% ipython --no-banner

In [1]: import numpy as np

In [2]: np.set_printoptions(precision=1, suppress=True, linewidth=200, sign=" ")

In [3]: data = np.loadtxt("layer15.csv", delimiter=",")

In [4]: data
Out[4]: 
array([[ -1.,  -4.,   2.],
       [ -5., -20.,  10.]])

In [5]: r = np.linalg.matrix_rank(data)

In [6]: r
Out[6]: np.int64(1)

In [7]: N = np.linalg.svd(data)[2][r:].T

In [8]: [int(np.linalg.matrix_rank(data[:i])) for i in range(1, len(data) + 1)]
Out[8]: [1, 1]

In [9]: [int(np.linalg.matrix_rank(np.delete(data, i, axis=0))) for i in range(2)]
Out[9]: [1, 1]

In [10]: Uu, sv, vt = np.linalg.svd(data)

In [11]: sv.round(1) + 0
Out[11]: array([ 23.4,   0. ])

In [12]: other = Uu[:, :1] @ np.diag(sv[:1]) @ vt[:1]

In [13]: round(float(np.linalg.norm(data - other, 2)), 1), round(sv[1], 1)
Out[13]: (0.0, np.float64(0.0))

In [14]: t3 = np.stack([data, 2 * data, data[::-1]])

In [15]: t3.shape
Out[15]: (3, 2, 3)

In [16]: t3.sum(axis=0)
Out[16]: 
array([[ -8., -32.,  16.],
       [-16., -64.,  32.]])

In [17]: np.einsum("bij,cij->bc", t3, t3)
Out[17]: 
array([[  546.,  1092.,   210.],
       [ 1092.,  2184.,   420.],
       [  210.,   420.,   546.]])

In [18]: feats = np.array([[-1.1, 0.5, -0.9],
    ...:     [2.4, -1.1, 2.5],
    ...:     [3.6, -1.6, 3.5],
    ...:     [0.0, 0.0, 0.2],
    ...:     [-2.1, 1.0, -2.1],
    ...:     [-0.4, 0.2, -0.3],
    ...:     [-1.1, 0.5, -1.1],
    ...:     [4.0, -2.0, 3.9],
    ...:     [0.8, -0.4, 0.9],
    ...:     [0.9, -0.4, 0.9]])

In [19]: u, g = feats[2], feats[3]

In [20]: round(float(u @ g), 1)
Out[20]: 0.7

In [21]: round(float(u @ u), 1)
Out[21]: 27.8

In [22]: pr = (u @ g) / (u @ u) * u

In [23]: np.linalg.matrix_rank(np.outer(u, g))
Out[23]: np.int64(1)

In [24]: pr.round(1) + 0
Out[24]: array([ 0.1,  0. ,  0.1])

In [25]: np.round((g - pr) @ u, 1)
Out[25]: np.float64(0.0)

In [26]: np.round(np.linalg.norm(u + g) ** 2 + np.linalg.norm(u - g) ** 2, 1)
Out[26]: np.float64(55.6)
